$ python -q
>>> import numpy as np
>>> np.set_printoptions(suppress=True, linewidth=120)
>>> def rd(a):
...     return np.round(a, 2) + 0
... 
>>> O, _ = np.linalg.qr(np.array([[2.1, 1.1, -0.6, 1.0, 0.8, -0.6, 0.8, -0.5],
...     [-1.7, 1.0, 0.2, 0.3, 0.5, -2.1, 0.0, -0.1],
...     [0.1, -0.8, -1.4, 0.7, 0.3, 0.6, -0.9, 1.2],
...     [-0.1, -0.9, 0.5, 0.4, 0.6, 1.5, -0.3, -1.2],
...     [0.8, 0.4, 0.5, -0.8, -0.1, -0.5, 0.0, -0.9],
...     [-0.7, -2.4, -1.0, -0.1, 0.1, -0.8, 0.1, -1.0],
...     [-0.6, -2.5, -0.8, 1.2, -0.1, 0.0, 0.2, -3.3],
...     [-1.5, 0.5, -0.6, -0.4, 0.0, 0.1, 0.3, -0.6]]))
>>> ev = np.array([0, 0, 0, 1, 2, 0, 1, 0])
>>> M = O @ np.diag(ev) @ O.T
>>> rd(M)
array([[ 0.43,  0.24, -0.19,  0.52, -0.06,  0.18,  0.01,  0.16],
       [ 0.24,  0.44,  0.22,  0.53,  0.  ,  0.07, -0.09, -0.18],
       [-0.19,  0.22,  0.46,  0.08,  0.13, -0.02, -0.2 , -0.34],
       [ 0.52,  0.53,  0.08,  0.95,  0.14,  0.45, -0.32,  0.06],
       [-0.06,  0.  ,  0.13,  0.14,  0.29,  0.34, -0.38,  0.07],
       [ 0.18,  0.07, -0.02,  0.45,  0.34,  0.56, -0.48,  0.25],
       [ 0.01, -0.09, -0.2 , -0.32, -0.38, -0.48,  0.53, -0.07],
       [ 0.16, -0.18, -0.34,  0.06,  0.07,  0.25, -0.07,  0.35]])
>>> # symmetric, so the eigenvalues are real
>>> np.trace(M)
np.float64(4.0)
>>> np.allclose(M, M.T)
True
>>> np.allclose(M @ M.T, M.T @ M)
True
>>> rd(np.linalg.det(M))
np.float64(0.0)
>>> rd(np.abs(np.linalg.eigvals(M)).max())
np.float64(2.0)
>>> rd(np.sort(np.abs(np.linalg.eigvals(M))))
array([0., 0., 0., 0., 0., 1., 1., 2.])
>>> [round(float(x), 2) for x in np.linalg.svd(M, compute_uv=False)[:3]]
[2.0, 1.0, 1.0]
>>> rd(np.linalg.norm(M, 2) / np.linalg.norm(M))
np.float64(0.82)
>>> K = np.load("a.npy")
>>> K
array([[-0.01,  0.25,  0.75,  0.76],
       [ 0.04,  3.43, 10.3 , 10.29],
       [-0.05, -0.61, -1.78, -1.79],
       [-0.02, -0.04, -0.08, -0.08],
       [-0.04,  1.06,  3.29,  3.3 ],
       [-0.01,  0.27,  0.73,  0.74],
       [-0.01,  0.83,  2.54,  2.49],
       [ 0.  , -0.49, -1.44, -1.46],
       [ 0.02, -0.79, -2.42, -2.44],
       [ 0.02,  1.68,  5.05,  5.06],
       [-0.01,  1.11,  3.3 ,  3.25],
       [ 0.  ,  0.11,  0.34,  0.32],
       [ 0.  ,  0.04,  0.2 ,  0.21],
       [-0.03, -2.6 , -7.84, -7.83]])
>>> U, sv, Vt = np.linalg.svd(K)
>>> np.argmax(sv[:-1] / (sv[1:] + 1e-6)) + 1
np.int64(1)
>>> M2 = U[:, :1] @ np.diag(sv[:1]) @ Vt[:1]
>>> rd(np.abs(K - M2).max())
np.float64(0.05)
>>> C2 = np.cov(K, rowvar=False)
>>> np.argsort(-K.std(axis=0).round(6), kind="stable")
array([2, 3, 1, 0])
>>> rd(np.linalg.eigvalsh(C2)[::-1])
array([35.95,  0.  ,  0.  ,  0.  ])
>>> np.argwhere(np.triu(np.abs(np.corrcoef(K.T)) > 0.8, 1))
array([[1, 2],
       [1, 3],
       [2, 3]])
>>> z = K[:, 0] > np.median(K[:, 0])
>>> r0 = K[z].mean(axis=0) - K[~z].mean(axis=0)
>>> ((K - K.mean(axis=0)) @ r0 > 0).astype(int)
array([0, 1, 0, 0, 1, 0, 1, 0, 0, 1, 1, 0, 0, 0])
>>> rd(r0)
array([0.04, 0.63, 1.89, 1.89])
>>> np.argsort(-np.abs(r0).round(6), kind="stable")
array([3, 2, 1, 0])
>>> r0, v = M[2], M[4]
>>> rd(r0 @ r0)
np.float64(0.47)
>>> rd(r0 @ v)
np.float64(0.17)
>>> p = (r0 @ v) / (r0 @ r0) * r0
>>> rd((v - p) @ r0)
np.float64(0.0)
>>> rd(np.outer(r0, v))
array([[ 0.01,  0.  , -0.02, -0.03, -0.05, -0.06,  0.07, -0.01],
       [-0.01,  0.  ,  0.03,  0.03,  0.06,  0.08, -0.09,  0.01],
       [-0.03,  0.  ,  0.06,  0.06,  0.13,  0.15, -0.18,  0.03],
       [ 0.  ,  0.  ,  0.01,  0.01,  0.02,  0.03, -0.03,  0.01],
       [-0.01,  0.  ,  0.02,  0.02,  0.04,  0.04, -0.05,  0.01],
       [ 0.  ,  0.  ,  0.  ,  0.  , -0.01, -0.01,  0.01,  0.  ],
       [ 0.01,  0.  , -0.03, -0.03, -0.06, -0.07,  0.07, -0.01],
       [ 0.02,  0.  , -0.04, -0.05, -0.1 , -0.11,  0.13, -0.02]])
>>> rd(np.linalg.norm(r0 + v) ** 2 + np.linalg.norm(r0 - v) ** 2)
np.float64(1.72)
